$ ipython --no-banner

In [1]: import numpy as np

In [2]: np.set_printoptions(precision=2, suppress=True, linewidth=160)

In [3]: def rnd(a):
   ...:     return np.round(a, 2) + 0
   ...: 

In [4]: J = np.load("sample3.npy")

In [5]: J
Out[5]: 
array([[ 0,  0,  0],
       [ 4, -7,  0],
       [11,  2,  2],
       [ 4,  3, -4],
       [ 0,  0,  0],
       [11, 12, -2],
       [ 0,  0,  0],
       [ 0,  0,  0],
       [ 7,  9,  2],
       [ 7,  9,  2],
       [11,  2,  2]])

In [6]: Q, Rm = np.linalg.qr(J)

In [7]: rnd(Q)
Out[7]: 
array([[ 0.  ,  0.  ,  0.  ],
       [-0.18, -0.65,  0.14],
       [-0.5 , -0.31, -0.17],
       [-0.18,  0.05,  0.74],
       [ 0.  ,  0.  ,  0.  ],
       [-0.5 ,  0.39,  0.42],
       [ 0.  ,  0.  ,  0.  ],
       [ 0.  ,  0.  ,  0.  ],
       [-0.32,  0.34, -0.31],
       [-0.32,  0.34, -0.31],
       [-0.5 , -0.31, -0.17]])

In [8]: rnd(Q.T @ Q)
Out[8]: 
array([[1., 0., 0.],
       [0., 1., 0.],
       [0., 0., 1.]])

In [9]: rnd(Rm)
Out[9]: 
array([[-22.2 , -12.88,  -1.53],
       [  0.  ,  14.36,  -0.82],
       [  0.  ,   0.  ,  -5.74]])

In [10]: rnd(np.trace(Q @ Q.T))
Out[10]: np.float64(3.0)

In [11]: rnd(abs(Rm[0, 0])), rnd(np.linalg.norm(J[:, 0]))
Out[11]: (np.float64(22.2), np.float64(22.2))

In [12]: rnd(Q @ Rm)
Out[12]: 
array([[ 0.,  0.,  0.],
       [ 4., -7.,  0.],
       [11.,  2.,  2.],
       [ 4.,  3., -4.],
       [ 0.,  0.,  0.],
       [11., 12., -2.],
       [ 0.,  0.,  0.],
       [ 0.,  0.,  0.],
       [ 7.,  9.,  2.],
       [ 7.,  9.,  2.],
       [11.,  2.,  2.]])

In [13]: ev, vecs = np.linalg.eig(Rm)

In [14]: Rm @ vecs[:, 0] - ev[0] * vecs[:, 0]
Out[14]: array([0., 0., 0.])

In [15]: rnd(np.sort(np.linalg.eigvals(Rm @ Rm)))
Out[15]: array([ 32.99, 206.09, 493.  ])

In [16]: rnd(np.prod(ev))
Out[16]: np.float64(1830.74)

In [17]: rnd(np.sort(np.linalg.eigvals(np.linalg.inv(Rm))))
Out[17]: array([-0.17, -0.05,  0.07])

In [18]: w1 = np.array([[-4, -7, -1, -9, 4, 1], [7, 3, 1, 4, 8, 0], [7, 7, -4, -1, 0, 0]])

In [19]: coef = np.array([1, 2, 3, 1, 0, 0])

In [20]: H = np.maximum(J @ w1 + coef, 0)

In [21]: (H > 0).astype(int)
Out[21]: 
array([[1, 1, 1, 1, 0, 0],
       [0, 0, 0, 0, 0, 1],
       [0, 0, 0, 0, 1, 1],
       [0, 0, 1, 0, 1, 1],
       [1, 1, 1, 1, 0, 0],
       [1, 0, 1, 0, 1, 1],
       [1, 1, 1, 1, 0, 0],
       [1, 1, 1, 1, 0, 0],
       [1, 0, 0, 0, 1, 1],
       [1, 0, 0, 0, 1, 1],
       [0, 0, 0, 0, 1, 1]])

In [22]: H
Out[22]: 
array([[  1,   2,   3,   1,   0,   0],
       [  0,   0,   0,   0,   0,   4],
       [  0,   0,   0,   0,  60,  11],
       [  0,   0,  18,   0,  40,   4],
       [  1,   2,   3,   1,   0,   0],
       [ 27,   0,  12,   0, 140,  11],
       [  1,   2,   3,   1,   0,   0],
       [  1,   2,   3,   1,   0,   0],
       [ 50,   0,   0,   0, 100,   7],
       [ 50,   0,   0,   0, 100,   7],
       [  0,   0,   0,   0,  60,  11]])

In [23]: basis = np.array([[7, 1, -9],
    ...:     [7, -4, 4],
    ...:     [4, -1, 5],
    ...:     [-8, -5, -6],
    ...:     [-8, 6, 5],
    ...:     [0, -5, 3]])

In [24]: (H @ basis).round(6).argmax(axis=1)
Out[24]: array([0, 2, 2, 2, 0, 1, 0, 0, 1, 1, 2])

In [25]: w1 @ basis
Out[25]: 
array([[-41,  89,  80],
       [-22,  22, -30],
       [ 90, -12, -49]])

In [26]: Ac = J - J.mean(axis=0)

In [27]: left, sv, Vt = np.linalg.svd(Ac, full_matrices=False)

In [28]: rnd(sv ** 2 / (sv ** 2).sum())
Out[28]: array([0.73, 0.22, 0.06])

In [29]: rnd(sv)
Out[29]: array([19.89, 10.82,  5.58])

In [30]: basis = np.array([[0.8, 1.7, -0.8], [0.2, 1.4, -0.1]])

In [31]: rng = np.random.default_rng(815)

In [32]: K = np.array([[0, -1],
    ...:     [-3, -2],
    ...:     [-2, 2],
    ...:     [-2, 2],
    ...:     [3, -2],
    ...:     [1, -1],
    ...:     [-1, 1],
    ...:     [-1, 3],
    ...:     [3, -2],
    ...:     [-1, 2],
    ...:     [-3, -3],
    ...:     [-2, 3],
    ...:     [3, 0],
    ...:     [3, -1],
    ...:     [-2, -3],
    ...:     [0, 0],
    ...:     [0, 0],
    ...:     [2, -2],
    ...:     [1, 3],
    ...:     [0, 2],
    ...:     [3, 2],
    ...:     [-2, -1],
    ...:     [-2, 0],
    ...:     [-3, 0]]) @ basis + 0.05 * rng.normal(size=(24, 3))

In [33]: rnd(K)
Out[33]: 
array([[-0.19, -1.3 ,  0.09],
       [-2.73, -7.97,  2.63],
       [-1.22, -0.64,  1.38],
       [-1.11, -0.68,  1.45],
       [ 2.03,  2.3 , -2.27],
       [ 0.55,  0.26, -0.73],
       [-0.68, -0.26,  0.74],
       [-0.17,  2.54,  0.52],
       [ 2.04,  2.22, -2.22],
       [-0.32,  1.07,  0.6 ],
       [-2.98, -9.26,  2.66],
       [-1.  ,  0.82,  1.34],
       [ 2.46,  5.15, -2.44],
       [ 2.2 ,  3.57, -2.34],
       [-2.18, -7.45,  1.94],
       [-0.01, -0.02,  0.03],
       [-0.05, -0.01, -0.08],
       [ 1.18,  0.6 , -1.4 ],
       [ 1.35,  5.86, -1.07],
       [ 0.43,  2.7 , -0.12],
       [ 2.88,  7.96, -2.61],
       [-1.89, -4.69,  1.67],
       [-1.65, -3.39,  1.56],
       [-2.36, -5.08,  2.43]])

In [34]: r0 = np.array([-9, 5])

In [35]: rnd(np.cross(K[14, :3], K[3, :3]))
Out[35]: array([-9.52,  1.02, -6.79])

In [36]: rnd(np.polyval(r0, K[14]))
Out[36]: array([ 24.6 ,  72.04, -12.43])

In [37]: rnd(np.convolve(K[14], r0))
Out[37]: array([ 19.6 ,  56.15, -54.68,   9.68])

In [38]: proj = K @ np.linalg.solve(K.T @ K, K.T)

In [39]: rnd(np.diag(proj))
Out[39]: array([0.01, 0.26, 0.11, 0.21, 0.13, 0.05, 0.06, 0.11, 0.16, 0.09, 0.21, 0.14, 0.1 , 0.1 , 0.18, 0.  , 0.14, 0.07, 0.15, 0.11, 0.18, 0.2 , 0.12, 0.11])

In [40]: rnd(np.trace(proj))
Out[40]: np.float64(3.0)

In [41]: np.allclose(proj @ proj, proj)
Out[41]: True

In [42]: G = np.cov(K, rowvar=False)

In [43]: rnd(np.corrcoef(K.T))
Out[43]: 
array([[ 1.  ,  0.9 , -0.99],
       [ 0.9 ,  1.  , -0.84],
       [-0.99, -0.84,  1.  ]])

In [44]: rnd(np.linalg.eigvalsh(G)[::-1])
Out[44]: array([23.39,  1.11,  0.  ])

In [45]: rnd(G)
Out[45]: 
array([[ 2.95,  6.7 , -2.91],
       [ 6.7 , 18.63, -6.22],
       [-2.91, -6.22,  2.92]])

In [46]: rnd(np.polyfit(K[:, 1], K[:, 0], 1))
Out[46]: array([ 0.36, -0.06])

In [47]: A2 = np.c_[K[:, :2] @ np.array([[1, 3], [-8, -4]]), np.array([6, 9, 5, 7, 0, 9, 1, 5, 1, 6, 4, 6, 0, 9, 5, 9, 3, 0, 4, 4, 2, 5, 5, 9])]

In [48]: rnd(A2)
Out[48]: 
array([[ 10.24,   4.64,   6.  ],
       [ 60.99,  23.67,   9.  ],
       [  3.88,  -1.11,   5.  ],
       [  4.29,  -0.63,   7.  ],
       [-16.41,  -3.14,   0.  ],
       [ -1.52,   0.61,   9.  ],
       [  1.37,  -1.01,   1.  ],
       [-20.48, -10.66,   5.  ],
       [-15.74,  -2.77,   1.  ],
       [ -8.89,  -5.25,   6.  ],
       [ 71.09,  28.11,   4.  ],
       [ -7.59,  -6.29,   6.  ],
       [-38.73, -13.21,   0.  ],
       [-26.38,  -7.7 ,   9.  ],
       [ 57.41,  23.26,   5.  ],
       [  0.19,   0.08,   9.  ],
       [ -0.01,  -0.14,   3.  ],
       [ -3.64,   1.12,   0.  ],
       [-45.51, -19.39,   4.  ],
       [-21.2 ,  -9.52,   4.  ],
       [-60.78, -23.19,   2.  ],
       [ 35.62,  13.08,   5.  ],
       [ 25.47,   8.61,   5.  ],
       [ 38.28,  13.24,   9.  ]])

In [49]: rnd(np.linalg.norm(np.linalg.qr(K)[0].T @ A2, axis=0) ** 2 / ((A2 ** 2).sum(axis=0) + 1e-12))
Out[49]: array([1.  , 1.  , 0.13])

In [50]: np.linalg.matrix_rank(A2)
Out[50]: np.int64(3)

In [51]: arr = np.load("mat.npy")

In [52]: arr
Out[52]: 
array([[  3,  -3,  -1],
       [  0,  -6,  -4],
       [  0,  -9,  -2],
       [  1,  -6,  -4],
       [  0,  -5,  -4],
       [ -2,  -8,  -1],
       [ -5,  -5,  -2],
       [ -2,  -7,  -3],
       [ -2, -10,  -5],
       [  1, -11,  -7],
       [  4,  -9,  -5]])

In [53]: proj = arr @ np.linalg.solve(arr.T @ arr, arr.T)

In [54]: rnd(proj @ arr[:, 0])
Out[54]: array([ 3.,  0.,  0.,  1.,  0., -2., -5., -2., -2.,  1.,  4.])

In [55]: rnd(np.linalg.eigvalsh(proj))
Out[55]: array([0., 0., 0., 0., 0., 0., 0., 0., 1., 1., 1.])

In [56]: rnd(np.diag(proj))
Out[56]: array([0.21, 0.12, 0.4 , 0.12, 0.17, 0.46, 0.43, 0.13, 0.23, 0.33, 0.4 ])

In [57]: np.allclose(proj @ proj, proj)
Out[57]: True

In [58]: G = np.cov(arr, rowvar=False)

In [59]: G.shape
Out[59]: (3, 3)

In [60]: rnd(G)
Out[60]: 
array([[ 6.36, -0.14, -1.29],
       [-0.14,  5.96,  2.71],
       [-1.29,  2.71,  3.47]])

In [61]: np.median(arr, axis=0)
Out[61]: array([ 0., -7., -4.])

In [62]: rnd(np.corrcoef(arr.T))
Out[62]: 
array([[ 1.  , -0.02, -0.27],
       [-0.02,  1.  ,  0.6 ],
       [-0.27,  0.6 ,  1.  ]])

In [63]: mat = np.loadtxt("block7.csv", delimiter=",")

In [64]: mat
Out[64]: 
array([[-2., -2.,  1., -1.],
       [-2., -2.,  1., -1.],
       [-6., -6.,  3., -3.],
       [-6., -6.,  3., -3.]])

In [65]: # rows 0 and 1 are equal

In [66]: left, sv, Vt = np.linalg.svd(mat)

In [67]: vecs = Vt[:(sv > 1e-8).sum()]

In [68]: x0 = mat[3] + 2 * mat[2] + rng.integers(2) * np.eye(4)[0]

In [69]: x0
Out[69]: array([-18., -18.,   9.,  -9.])

In [70]: rnd(np.diag(vecs.T @ vecs))
Out[70]: array([0.4, 0.4, 0.1, 0.1])

In [71]: rnd(vecs.T @ vecs)
Out[71]: 
array([[ 0.4,  0.4, -0.2,  0.2],
       [ 0.4,  0.4, -0.2,  0.2],
       [-0.2, -0.2,  0.1, -0.1],
       [ 0.2,  0.2, -0.1,  0.1]])

In [72]: A2 = mat / np.linalg.norm(mat, axis=1, keepdims=True)

In [73]: G = A2 @ A2.T

In [74]: G
Out[74]: 
array([[1., 1., 1., 1.],
       [1., 1., 1., 1.],
       [1., 1., 1., 1.],
       [1., 1., 1., 1.]])

In [75]: G[0]
Out[75]: array([1., 1., 1., 1.])

In [76]: r = np.linalg.matrix_rank(mat)

In [77]: r
Out[77]: np.int64(1)

In [78]: N = np.linalg.svd(mat)[2][r:].T

In [79]: [int(np.linalg.matrix_rank(np.delete(mat, i, axis=0))) for i in range(4)]
Out[79]: [1, 1, 1, 1]

In [80]: N.shape
Out[80]: (4, 3)

In [81]: M = np.loadtxt("test19.csv", delimiter=",")

In [82]: rnd(M)
Out[82]: 
array([[ 0.03, -0.13, -0.02,  0.11],
       [-0.13,  0.57,  0.07, -0.47],
       [-0.02,  0.07,  0.01, -0.06],
       [ 0.11, -0.47, -0.06,  0.39]])

In [83]: x0 = np.array([-3, 2, 0])

In [84]: arr @ np.ones(3)
Out[84]: array([ -1., -10., -11.,  -9.,  -9., -11., -12., -12., -17., -17., -10.])

In [85]: np.einsum("ij,j->i", arr, x0)
Out[85]: array([-15, -12, -18, -15, -10, -10,   5,  -8, -14, -25, -30])

In [86]: arr @ x0
Out[86]: array([-15, -12, -18, -15, -10, -10,   5,  -8, -14, -25, -30])

In [87]: arr @ np.eye(3)[1]
Out[87]: array([ -3.,  -6.,  -9.,  -6.,  -5.,  -8.,  -5.,  -7., -10., -11.,  -9.])

In [88]: arr * x0
Out[88]: 
array([[ -9,  -6,   0],
       [  0, -12,   0],
       [  0, -18,   0],
       [ -3, -12,   0],
       [  0, -10,   0],
       [  6, -16,   0],
       [ 15, -10,   0],
       [  6, -14,   0],
       [  6, -20,   0],
       [ -3, -22,   0],
       [-12, -18,   0]])

In [89]: ev, vecs = np.linalg.eigh(M)

In [90]: rnd(np.linalg.svd(M, compute_uv=False))
Out[90]: array([1., 0., 0., 0.])

In [91]: rnd(np.linalg.eigvalsh(M @ M))
Out[91]: array([0., 0., 0., 1.])

In [92]: rnd(ev)
Out[92]: array([0., 0., 0., 1.])

In [93]: rnd(np.abs(vecs[:, -1]))
Out[93]: array([0.18, 0.76, 0.09, 0.62])

In [94]: rnd(vecs.T @ vecs)
Out[94]: 
array([[1., 0., 0., 0.],
       [0., 1., 0., 0.],
       [0., 0., 1., 0.],
       [0., 0., 0., 1.]])

In [95]: rnd(ev.sum()), np.trace(M)
Out[95]: (np.float64(1.0), np.float64(1.0))

In [96]: np.unique(ev.round(6) + 0, return_counts=True)[1]
Out[96]: array([3, 1])

In [97]: np.argsort(-np.linalg.norm(M, axis=0).round(6), kind="stable")[:3]
Out[97]: array([1, 3, 0])

In [98]: left, sv, Vt = np.linalg.svd(M)

In [99]: vecs = Vt[:(sv > 1e-8).sum()]

In [100]: x0 = M[1] + 3 * M[0] + rng.integers(2) * np.eye(4)[0]

In [101]: rnd(x0)
Out[101]: array([-0.04,  0.17,  0.02, -0.14])

In [102]: rnd(np.linalg.norm(x0 - vecs.T @ vecs @ x0))
Out[102]: np.float64(0.0)

In [103]: left, sv, Vt = np.linalg.svd(M)

In [104]: np.argmax(sv[:-1] / (sv[1:] + 1e-6)) + 1
Out[104]: np.int64(1)

In [105]: A2 = left[:, :1] @ np.diag(sv[:1]) @ Vt[:1]

In [106]: rnd(np.abs(M - A2).max())
Out[106]: np.float64(0.0)

In [107]: rnd(np.linalg.norm(M - A2) / np.linalg.norm(M))
Out[107]: np.float64(0.0)

In [108]: A = np.array([[-1.0, -0.3, 0.8], [-2.1, -1.4, 1.2], [-0.7, -0.6, 0.5]])

In [109]: A[1] = A[0] + 0.3 * rng.normal(size=3)

In [110]: rnd(A)
Out[110]: 
array([[-1.  , -0.3 ,  0.8 ],
       [-0.82, -0.19,  0.84],
       [-0.7 , -0.6 ,  0.5 ]])

In [111]: def softmax(z):
     ...:     e = np.exp(z - z.max(axis=-1, keepdims=True))
     ...:     return e / e.sum(axis=-1, keepdims=True)
     ...: 

In [112]: rnd(softmax(A[0] + 5))
Out[112]: array([0.11, 0.22, 0.67])

In [113]: rnd(softmax(A[0]))
Out[113]: array([0.11, 0.22, 0.67])

In [114]: softmax(A).sum(axis=1)
Out[114]: array([1., 1., 1.])

In [115]: S = A @ A.T / np.sqrt(3)

In [116]: rnd(softmax(S + np.triu(np.full(S.shape, -np.inf), 1)))
Out[116]: 
array([[1.  , 0.  , 0.  ],
       [0.52, 0.48, 0.  ],
       [0.36, 0.32, 0.32]])

In [117]: w1 = np.array([[-8, 1, -7, 7], [-6, 6, -6, 4], [8, 5, -8, 5]])

In [118]: coef = np.array([3, -3, -3, 3])

In [119]: H = np.maximum(A @ w1 + coef, 0)

In [120]: (H > 0).astype(int)
Out[120]: 
array([[1, 0, 0, 0],
       [1, 0, 0, 1],
       [1, 0, 1, 0]])

In [121]: np.linalg.matrix_rank(H)
Out[121]: np.int64(3)

In [122]: basis = np.array([[1, -1], [2, -1], [-2, -2], [1, -1]])

In [123]: rnd(H @ basis)
Out[123]: 
array([[ 19.2 , -19.2 ],
       [ 18.08, -18.08],
       [ 13.2 , -19.2 ]])

In [124]: (H @ basis).round(6).argmax(axis=1)
Out[124]: array([0, 0, 0])

In [125]: w1 @ basis
Out[125]: 
array([[15, 14],
       [22,  8],
       [39, -2]])

In [126]: left, sv, Vt = np.linalg.svd(A, full_matrices=False)

In [127]: rnd(np.abs(Vt[0]))
Out[127]: array([0.73, 0.3 , 0.62])

In [128]: rnd(sv)
Out[128]: array([2.02, 0.38, 0.09])

In [129]: rnd(np.cumsum(sv ** 2) / np.sum(sv ** 2))
Out[129]: array([0.96, 1.  , 1.  ])

In [130]: left.shape, sv.shape, Vt.shape
Out[130]: ((3, 3), (3,), (3, 3))

In [131]: np.abs(left[:, 0]).round(6).argmax()
Out[131]: np.int64(0)

In [132]: rnd(left.T @ left)
Out[132]: 
array([[1., 0., 0.],
       [0., 1., 0.],
       [0., 0., 1.]])

In [133]: rnd(sv / sv[0])
Out[133]: array([1.  , 0.19, 0.04])

In [134]: rnd(np.linalg.det(A.T))
Out[134]: np.float64(-0.07)

In [135]: rnd(np.kron(np.eye(2, dtype=int), A))
Out[135]: 
array([[-1.  , -0.3 ,  0.8 ,  0.  ,  0.  ,  0.  ],
       [-0.82, -0.19,  0.84,  0.  ,  0.  ,  0.  ],
       [-0.7 , -0.6 ,  0.5 ,  0.  ,  0.  ,  0.  ],
       [ 0.  ,  0.  ,  0.  , -1.  , -0.3 ,  0.8 ],
       [ 0.  ,  0.  ,  0.  , -0.82, -0.19,  0.84],
       [ 0.  ,  0.  ,  0.  , -0.7 , -0.6 ,  0.5 ]])

In [136]: rnd(np.poly(A))
Out[136]: array([1.  , 0.69, 0.41, 0.07])
